% ipython --no-banner

In [1]: import numpy as np

In [2]: from numpy import linalg as LA

In [3]: np.set_printoptions(precision=1, suppress=True, linewidth=200)

In [4]: def rnd(a):
   ...:     return np.round(a, 1) + 0
   ...: 

In [5]: rng = np.random.default_rng(469)

In [6]: z = rng.integers(0, 2, 13)

In [7]: E = np.triu((z[:, None] == z) & (rng.random((13, 13)) < 0.8), 1).astype(int)

In [8]: E += E.T

In [9]: E
Out[9]: 
array([[0, 0, 1, 0, 1, 0, 1, 1, 0, 0, 0, 1, 1],
       [0, 0, 0, 1, 0, 0, 0, 0, 1, 1, 1, 0, 0],
       [1, 0, 0, 0, 1, 0, 1, 1, 0, 0, 0, 1, 1],
       [0, 1, 0, 0, 0, 0, 0, 0, 1, 0, 1, 0, 0],
       [1, 0, 1, 0, 0, 1, 1, 1, 0, 0, 0, 0, 0],
       [0, 0, 0, 0, 1, 0, 1, 1, 0, 0, 0, 1, 1],
       [1, 0, 1, 0, 1, 1, 0, 1, 0, 0, 0, 1, 1],
       [1, 0, 1, 0, 1, 1, 1, 0, 0, 0, 0, 1, 1],
       [0, 1, 0, 1, 0, 0, 0, 0, 0, 0, 1, 0, 0],
       [0, 1, 0, 0, 0, 0, 0, 0, 0, 0, 1, 0, 0],
       [0, 1, 0, 1, 0, 0, 0, 0, 1, 1, 0, 0, 0],
       [1, 0, 1, 0, 0, 1, 1, 1, 0, 0, 0, 0, 1],
       [1, 0, 1, 0, 0, 1, 1, 1, 0, 0, 0, 1, 0]])

In [10]: evals, vecs = LA.eigh(E)

In [11]: rnd(LA.eigvalsh(E @ E))
Out[11]: array([ 0.1,  0.1,  0.2,  1. ,  1. ,  1. ,  1. ,  1. ,  2. ,  2.8,  5.8, 11. , 36.9])

In [12]: np.unique(evals.round(6) + 0, return_counts=True)[1]
Out[12]: array([1, 1, 1, 5, 1, 1, 1, 1, 1])

In [13]: rnd(evals.sum()), np.trace(E)
Out[13]: (np.float64(0.0), np.int64(0))

In [14]: M = np.loadtxt("out9.csv", delimiter=",")

In [15]: M
Out[15]: 
array([[42.,  2.,  0.,  1.,  1.,  3.,  1.,  0.,  3.,  1.,  1.,  0.,  0.],
       [ 3.,  3.,  3.,  2.,  2.,  0.,  2.,  0.,  0.,  2.,  1.,  2.,  2.],
       [ 3.,  1., 13.,  3.,  2.,  2.,  3.,  1.,  2.,  1.,  1.,  1.,  1.],
       [ 2.,  1.,  0., 12.,  2.,  3.,  0.,  2.,  1.,  1.,  0.,  1.,  2.],
       [ 0.,  1.,  3.,  0., 81.,  1.,  2.,  0.,  0.,  1.,  0.,  2.,  3.],
       [ 1.,  1.,  3.,  0.,  0., 42.,  0.,  1.,  2.,  3.,  0.,  2.,  3.],
       [ 3.,  0.,  2.,  0.,  2.,  2., 83.,  2.,  3.,  3.,  3.,  3.,  2.],
       [ 1.,  0.,  1.,  1.,  1.,  3.,  1.,  3.,  3.,  0.,  0.,  2.,  0.],
       [ 2.,  2.,  0.,  0.,  3.,  1.,  3.,  1., 40.,  0.,  3.,  1.,  1.],
       [ 3.,  3.,  3.,  1.,  3.,  0.,  0.,  1.,  2., 62.,  1.,  0.,  2.],
       [ 1.,  0.,  0.,  1.,  2.,  0.,  3.,  1.,  2.,  0., 82.,  0.,  1.],
       [ 1.,  1.,  0.,  1.,  1.,  0.,  3.,  1.,  2.,  3.,  2., 83.,  3.],
       [ 1.,  1.,  1.,  0.,  2.,  0.,  2.,  3.,  2.,  0.,  0.,  0., 42.]])

In [16]: z = rng.permutation(13)

In [17]: z
Out[17]: array([ 9,  4,  5,  2, 11, 12,  8,  3, 10,  0,  1,  6,  7])

In [18]: B = M[z][:, z]

In [19]: np.trace(B)
Out[19]: np.float64(588.0)

In [20]: np.diag(B)
Out[20]: array([62., 81., 42., 13., 83., 42., 40., 12., 82., 42.,  3., 83.,  3.])

In [21]: left, sig, Vh = LA.svd(M, full_matrices=False)

In [22]: (sig > 1e-8).sum()
Out[22]: np.int64(13)

In [23]: rnd(sig / sig[0])
Out[23]: array([1. , 0.9, 0.9, 0.9, 0.7, 0.5, 0.5, 0.4, 0.4, 0.2, 0.1, 0. , 0. ])

In [24]: rnd(sig)
Out[24]: array([90. , 81.7, 80.4, 79. , 62.3, 46. , 41.6, 40.2, 38.1, 14.2, 11.1,  3. ,  2. ])

In [25]: A = np.load("a.npy")

In [26]: A
Out[26]: 
array([[190, 143, 104,  68, 111, 108, 129, 112, 108, 117],
       [143, 146, 113,  70,  86,  87, 105, 100,  86,  89],
       [104, 113, 112,  68,  59,  64,  83,  75,  62,  69],
       [ 68,  70,  68,  74,  48,  67,  64,  69,  46,  59],
       [111,  86,  59,  48,  86,  86,  84,  78,  58,  79],
       [108,  87,  64,  67,  86, 109,  94,  89,  61,  89],
       [129, 105,  83,  64,  84,  94, 119,  80,  72,  87],
       [112, 100,  75,  69,  78,  89,  80, 146,  74,  95],
       [108,  86,  62,  46,  58,  61,  72,  74,  80,  60],
       [117,  89,  69,  59,  79,  89,  87,  95,  60, 131]])

In [27]: B = np.array([[-1, -8],
    ...:     [0, -7],
    ...:     [0, -7],
    ...:     [-2, 2],
    ...:     [5, -9],
    ...:     [-2, 7],
    ...:     [5, 3],
    ...:     [-7, 2],
    ...:     [-4, 0],
    ...:     [3, -1]])

In [28]: A @ B
Out[28]: 
array([[ -207, -2862],
       [ -279, -2556],
       [ -224, -2024],
       [ -280, -1054],
       [  -70, -1650],
       [ -160, -1427],
       [  -17, -1888],
       [ -671, -1625],
       [ -330, -1599],
       [  -95, -1692]])

In [29]: np.einsum("ij->j", A)
Out[29]: array([1190, 1025,  809,  633,  775,  854,  917,  918,  707,  875])

In [30]: np.vstack([A, B.T]).shape
Out[30]: (12, 10)

In [31]: np.einsum("ij,ij->i", A, A)
Out[31]: array([150512, 110741,  69449,  40871,  63039,  75494,  87857,  89152,  52765,  81369])

In [32]: B.T @ A.T
Out[32]: 
array([[ -207,  -279,  -224,  -280,   -70,  -160,   -17,  -671,  -330,   -95],
       [-2862, -2556, -2024, -1054, -1650, -1427, -1888, -1625, -1599, -1692]])
